$ python -q
>>> import numpy as np
>>> np.set_printoptions(suppress=True, linewidth=120)
>>> def tidy(a):
...     return np.round(a, 2) + 0
... 
>>> W0 = np.array([[3, 1, 3, 1], [0, 2, 0, 2], [0, 0, 1, 3], [0, 0, 0, 1]])
>>> vec = np.array([0, 0, 2, -1])
>>> np.linalg.norm(W0 @ vec) <= np.linalg.norm(W0, 2) * np.linalg.norm(vec) + 1e-9
np.True_
>>> print(np.sign((W0 @ vec).round(6)))
[ 1 -1 -1 -1]
>>> W0 * vec
array([[ 0,  0,  6, -1],
       [ 0,  0,  0, -2],
       [ 0,  0,  2, -3],
       [ 0,  0,  0, -1]])
>>> W0 @ vec
array([ 5, -2, -1, -1])
>>> (W0 * vec).sum(axis=1)
array([ 5, -2, -1, -1])
>>> np.unravel_index(np.abs(W0).argmax(), W0.shape)
(np.int64(0), np.int64(0))
>>> tidy(np.linalg.svd(W0, compute_uv=False))
array([5.05, 3.24, 1.71, 0.21])
>>> tidy(np.linalg.norm(W0))
np.float64(6.24)
>>> W0[:, 4]
Traceback (most recent call last):
  File "<python-input-13>", line 1, in <module>
    W0[:, 4]
    ~~^^^^^^
IndexError: index 4 is out of bounds for axis 1 with size 4
>>> r0 = np.array([1, 1, 2, 1])
>>> out = W0 + np.outer(r0, np.eye(4)[0])
>>> out
array([[4., 1., 3., 1.],
       [1., 2., 0., 2.],
       [2., 0., 1., 3.],
       [1., 0., 0., 1.]])
>>> tidy(np.linalg.det(out) / np.linalg.det(W0)), tidy(1 + np.linalg.solve(W0, r0)[0])
(np.float64(2.17), np.float64(2.17))
>>> np.linalg.matrix_rank(out - W0)
np.int64(1)
>>> tidy(np.linalg.norm(out, axis=1))
array([5.2 , 3.  , 3.74, 1.41])
>>> tidy(np.linalg.norm(out, 2))
np.float64(6.43)
>>> np.linalg.norm(out, axis=1).argmax()
np.int64(0)
>>> print(tidy(np.linalg.norm(out, "nuc")))
11.31
>>> print(tidy(np.linalg.norm(out[0] - out[3])))
4.36
>>> out = W0 / np.linalg.norm(W0, axis=1, keepdims=True)
>>> gram = out @ out.T
>>> np.argwhere(np.triu(np.abs(gram) > 0.95, 1))
array([], shape=(0, 2), dtype=int64)
>>> tidy(np.degrees(np.arccos(np.clip(gram[1, 3], -1, 1))))
np.float64(45.0)
>>> print(tidy(gram))
[[1.   0.32 0.42 0.22]
 [0.32 1.   0.67 0.71]
 [0.42 0.67 1.   0.95]
 [0.22 0.71 0.95 1.  ]]
>>> tidy(np.linalg.norm(out, axis=1))
array([1., 1., 1., 1.])
>>> Z = 5 * np.array([[0.1, 0.6, -0.4], [0.0, 2.0, 0.9]])
>>> rng = np.random.default_rng(456)
>>> idx = rng.integers(0, 2, 15)
>>> M = Z[idx] + rng.normal(size=(15, 3))
>>> print(tidy(M))
[[ 0.21  4.95 -0.99]
 [ 1.04  2.62 -1.41]
 [ 2.36  4.01 -1.19]
 [-0.37  4.74 -1.62]
 [ 0.93  3.7  -1.48]
 [ 0.6   2.56 -1.92]
 [ 0.16  9.86  4.47]
 [ 0.99 11.17  4.57]
 [-0.81 10.14  3.58]
 [-0.28 11.6   4.35]
 [ 0.29  1.61 -1.83]
 [ 0.81  2.67 -3.39]
 [ 0.96  3.33 -1.61]
 [ 0.85  2.92 -1.92]
 [ 0.44 10.01  4.04]]
>>> Xc = (M - M.mean(axis=0)) / M.std(axis=0)
>>> tidy(Xc.std(axis=0))
array([1., 1., 1.])
>>> beta = np.linalg.lstsq(np.delete(Xc, 0, axis=1), Xc[:, 0])[0]
>>> np.abs(beta).argmax()
np.int64(0)
>>> P = M @ np.linalg.solve(M.T @ M, M.T)
>>> tidy(P @ M[:, 0])
array([ 0.21,  1.04,  2.36, -0.37,  0.93,  0.6 ,  0.16,  0.99, -0.81, -0.28,  0.29,  0.81,  0.96,  0.85,  0.44])
>>> tidy(np.linalg.eigvalsh(P))
array([0., 0., 0., 0., 0., 0., 0., 0., 0., 0., 0., 0., 1., 1., 1.])
>>> print(tidy(np.diag(P)))
[0.13 0.09 0.48 0.32 0.1  0.09 0.2  0.33 0.31 0.26 0.07 0.22 0.1  0.1  0.19]
>>> mat = np.tril(np.array([[1, 1], [3, 3]]), -1) + np.eye(2, dtype=int)
>>> mat
array([[1, 0],
       [3, 1]])
>>> print(np.linalg.matrix_rank(mat, rtol=0.1))
1
>>> tidy(np.abs(np.linalg.svd(mat)[2][-1]))
array([0.29, 0.96])
>>> np.linalg.matrix_rank(mat - mat[0, 0] * np.eye(2))
np.int64(1)
>>> tidy(np.sort(np.linalg.eigvals(mat)))
array([1., 1.])
>>> tidy(np.linalg.eigvals(mat))
array([1., 1.])
>>> np.einsum("ii->", mat)
np.int64(2)
>>> np.einsum("ij,ji->", mat, mat)
np.int64(2)
>>> tidy(np.linalg.det(2 * mat)), tidy(np.linalg.det(mat))
(np.float64(4.0), np.float64(1.0))
>>> tidy(np.linalg.det(mat.T))
np.float64(1.0)
>>> Z = 10 * np.array([[-0.5, 0.9, -0.7], [0.8, 0.3, -0.1], [0.0, 0.6, -1.2]])
>>> idx = rng.integers(0, 3, 13)
>>> data = Z[idx] + rng.normal(size=(13, 3))
>>> tidy(data)
array([[  0.7 ,   5.86, -12.97],
       [ -4.32,  10.2 ,  -7.43],
       [  0.64,   7.53, -12.23],
       [ -5.24,   9.16,  -5.21],
       [ -0.94,   5.87, -12.7 ],
       [ -4.66,  10.02,  -6.6 ],
       [ -6.16,   9.27,  -7.17],
       [ -5.3 ,   8.5 ,  -7.31],
       [ -7.23,   9.97,  -6.49],
       [ -5.49,   8.72,  -7.36],
       [  0.77,   6.49, -11.41],
       [ -4.93,   8.64,  -7.03],
       [ -3.57,   9.14,  -6.84]])
>>> vec = np.array([1, 1, 0])
>>> target = data @ vec
>>> tidy(np.linalg.pinv(data) @ data)
array([[1., 0., 0.],
       [0., 1., 0.],
       [0., 0., 1.]])
>>> tidy(np.linalg.lstsq(data, target)[0])
array([1., 1., 0.])
>>> tidy(np.linalg.solve(data.T @ data, data.T @ target))
array([1., 1., 0.])
>>> try:
...     np.linalg.solve(data, target)
... except np.linalg.LinAlgError as e:
...     print("failed:", e)
... 
failed: Last 2 dimensions of the array must be square
>>> target = target + 0.05 * rng.normal(size=13)
>>> tidy(target)
array([6.54, 5.84, 8.12, 3.95, 4.9 , 5.38, 3.2 , 3.11, 2.71, 3.23, 7.4 , 3.72, 5.57])
>>> beta, *_ = np.linalg.lstsq(data, target)
>>> [round(float(np.linalg.norm(np.linalg.solve(data.T @ data + lam * np.eye(3), data.T @ target))), 2) for lam in (0, 1, 10, 100)]
[1.42, 1.3, 0.8, 0.44]
>>> tidy(np.linalg.norm(target - data @ beta))
np.float64(0.2)
>>> print(tidy(beta))
[1.01 1.01 0.  ]
>>> O, R = np.linalg.qr(data)
>>> O.shape, R.shape
((13, 3), (3, 3))
>>> print(np.allclose(R.T @ R, data.T @ data))
True
>>> tidy(R)
array([[-15.99,  26.74, -19.12],
       [  0.  , -15.25,  24.64],
       [  0.  ,   0.  ,  -7.73]])
>>> np.trace(O @ O.T)
np.float64(3.0)
>>> def softmax(z):
...     e = np.exp(z - z.max(axis=-1, keepdims=True))
...     return e / e.sum(axis=-1, keepdims=True)
... 
>>> tidy(softmax(data[7]))
array([0., 1., 0.])
>>> print(tidy(softmax(data[7] + 5)))
[0. 1. 0.]
>>> S = data @ data.T / np.sqrt(3)
>>> softmax(S).round(6).argmax(axis=1)
array([2, 8, 2, 8, 2, 8, 8, 8, 8, 8, 2, 8, 8])
>>> P = data @ np.linalg.solve(data.T @ data, data.T)
>>> tidy(P @ data[:, 1])
array([ 5.86, 10.2 ,  7.53,  9.16,  5.87, 10.02,  9.27,  8.5 ,  9.97,  8.72,  6.49,  8.64,  9.14])
>>> tidy(np.linalg.eigvalsh(P))
array([0., 0., 0., 0., 0., 0., 0., 0., 0., 0., 1., 1., 1.])
>>> tidy(np.diag(P))
array([0.31, 0.22, 0.33, 0.16, 0.44, 0.22, 0.19, 0.15, 0.25, 0.16, 0.26, 0.1 , 0.2 ])
>>> tidy(np.trace(P))
np.float64(3.0)
>>> Z = data[[4, 5]].astype(float)
>>> for _ in range(5):
...     idx = np.linalg.norm(data[:, None] - Z, axis=-1).argmin(axis=1)
...     Z = np.array([data[idx == j].mean(axis=0) for j in range(2)])
... 
>>> idx
array([0, 1, 0, 1, 0, 1, 1, 1, 1, 1, 0, 1, 1])
>>> tidy(Z)
array([[  0.29,   6.44, -12.33],
       [ -5.21,   9.29,  -6.83]])
>>> tidy(Z[1] - Z[0])
array([-5.5 ,  2.85,  5.5 ])
>>> r0 = np.array([2, 3, 3, 2])
>>> feats = r0[np.abs(np.subtract.outer(np.arange(4), np.arange(4)))]
>>> feats
array([[2, 3, 3, 2],
       [3, 2, 3, 3],
       [3, 3, 2, 3],
       [2, 3, 3, 2]])
>>> gram = feats.T @ feats
>>> tidy(np.linalg.svd(feats, compute_uv=False) ** 2)
array([110.69,   2.31,   1.  ,   0.  ])
>>> np.linalg.matrix_rank(gram)
np.int64(3)
>>> print(np.trace(gram), (feats ** 2).sum())
114 114
>>> tidy(np.linalg.eigvalsh(gram)[::-1])
array([110.69,   2.31,   1.  ,   0.  ])
>>> F = np.load("out16.npy")
>>> F
array([[6., 1., 1., 1.],
       [1., 6., 1., 1.],
       [1., 1., 6., 1.],
       [1., 1., 1., 6.]])
>>> vec = np.ones(4)
>>> for _ in range(7):
...     vec = F @ vec
...     vec /= np.linalg.norm(vec)
...     print(round(vec @ F @ vec, 2))
... 
9.0
9.0
9.0
9.0
9.0
9.0
9.0
>>> tidy(np.linalg.eigvalsh(F)[-1])
np.float64(9.0)
>>> vec
array([0.5, 0.5, 0.5, 0.5])
>>> out = F / np.linalg.norm(F, axis=1, keepdims=True)
>>> gram = out @ out.T
>>> print(tidy(gram))
[[1.   0.36 0.36 0.36]
 [0.36 1.   0.36 0.36]
 [0.36 0.36 1.   0.36]
 [0.36 0.36 0.36 1.  ]]
>>> tidy(np.linalg.norm(out, axis=1))
array([1., 1., 1., 1.])
>>> (gram - 2 * np.eye(4)).round(6).argmax(axis=1)
array([1, 0, 0, 0])
>>> t = np.deg2rad(45)
>>> m1 = np.eye(3)
>>> m1[np.ix_([1, 2], [1, 2])] = [[np.cos(t), -np.sin(t)], [np.sin(t), np.cos(t)]]
>>> tidy(m1)
array([[ 1.  ,  0.  ,  0.  ],
       [ 0.  ,  0.71, -0.71],
       [ 0.  ,  0.71,  0.71]])
>>> out = np.linalg.inv(m1)
>>> tidy(m1 @ out)
array([[1., 0., 0.],
       [0., 1., 0.],
       [0., 0., 1.]])
>>> tidy(np.linalg.det(m1) * out)
array([[ 1.  ,  0.  ,  0.  ],
       [ 0.  ,  0.71,  0.71],
       [ 0.  , -0.71,  0.71]])
>>> (np.abs(out) > 1e-9).astype(int)
array([[1, 0, 0],
       [0, 1, 1],
       [0, 1, 1]])
>>> np.allclose(out, m1.T)
True
>>> tidy(np.linalg.inv(out))
array([[ 1.  ,  0.  ,  0.  ],
       [ 0.  ,  0.71, -0.71],
       [ 0.  ,  0.71,  0.71]])
